$ python3 -q
>>> import numpy as np
>>> np.set_printoptions(precision=2, suppress=True, linewidth=160, legacy="1.25")
>>> tidy = lambda a: np.round(a, 2) + 0
>>> m1 = np.diag(20 * np.array([0, -1, -1, 1, 0, 0, 0, 1])) + np.array([[-1, 1, -3, 1, -3, 0, -3, 2],
...     [-2, -1, 3, 0, 2, 2, 0, 1],
...     [2, -1, 2, 2, -3, -1, -2, 0],
...     [2, 1, 2, 3, -2, -1, 3, 2],
...     [-2, -3, 0, 3, 2, 3, -2, 2],
...     [0, 1, -1, 0, -2, -1, 1, -1],
...     [2, 1, 3, -2, 2, -1, 1, -1],
...     [-3, 3, 1, 2, 3, -3, 3, 0]])
>>> m1
array([[ -1,   1,  -3,   1,  -3,   0,  -3,   2],
       [ -2, -21,   3,   0,   2,   2,   0,   1],
       [  2,  -1, -18,   2,  -3,  -1,  -2,   0],
       [  2,   1,   2,  23,  -2,  -1,   3,   2],
       [ -2,  -3,   0,   3,   2,   3,  -2,   2],
       [  0,   1,  -1,   0,  -2,  -1,   1,  -1],
       [  2,   1,   3,  -2,   2,  -1,   1,  -1],
       [ -3,   3,   1,   2,   3,  -3,   3,  20]])
>>> U, s, Vh = np.linalg.svd(m1)
>>> tidy(s)
array([25.01, 22.24, 20.56, 18.29,  5.53,  3.98,  1.83,  0.01])
>>> out = U[:, :7] @ np.diag(s[:7]) @ Vh[:7]
>>> tidy(np.linalg.norm(m1 - out, 2)), tidy(s[7])
(0.01, 0.01)
>>> x0 = np.array([2, -4, -3, 3, -4, 5, 1, 1])
>>> h1 = np.maximum(m1 @ x0, 0)
>>> h1
array([17, 74, 73, 71, 24,  2,  0,  0])
>>> np.maximum(m1 @ x0, 0) - np.maximum(-m1 @ x0, 0)
array([ 17,  74,  73,  71,  24,   2, -28, -19])
>>> m1.T @ h1
array([   75, -1609, -1003,  1868,  -220,    74,   -30,   296])
>>> np.maximum(m1 @ (3 * x0), 0)
array([ 51, 222, 219, 213,  72,   6,   0,   0])
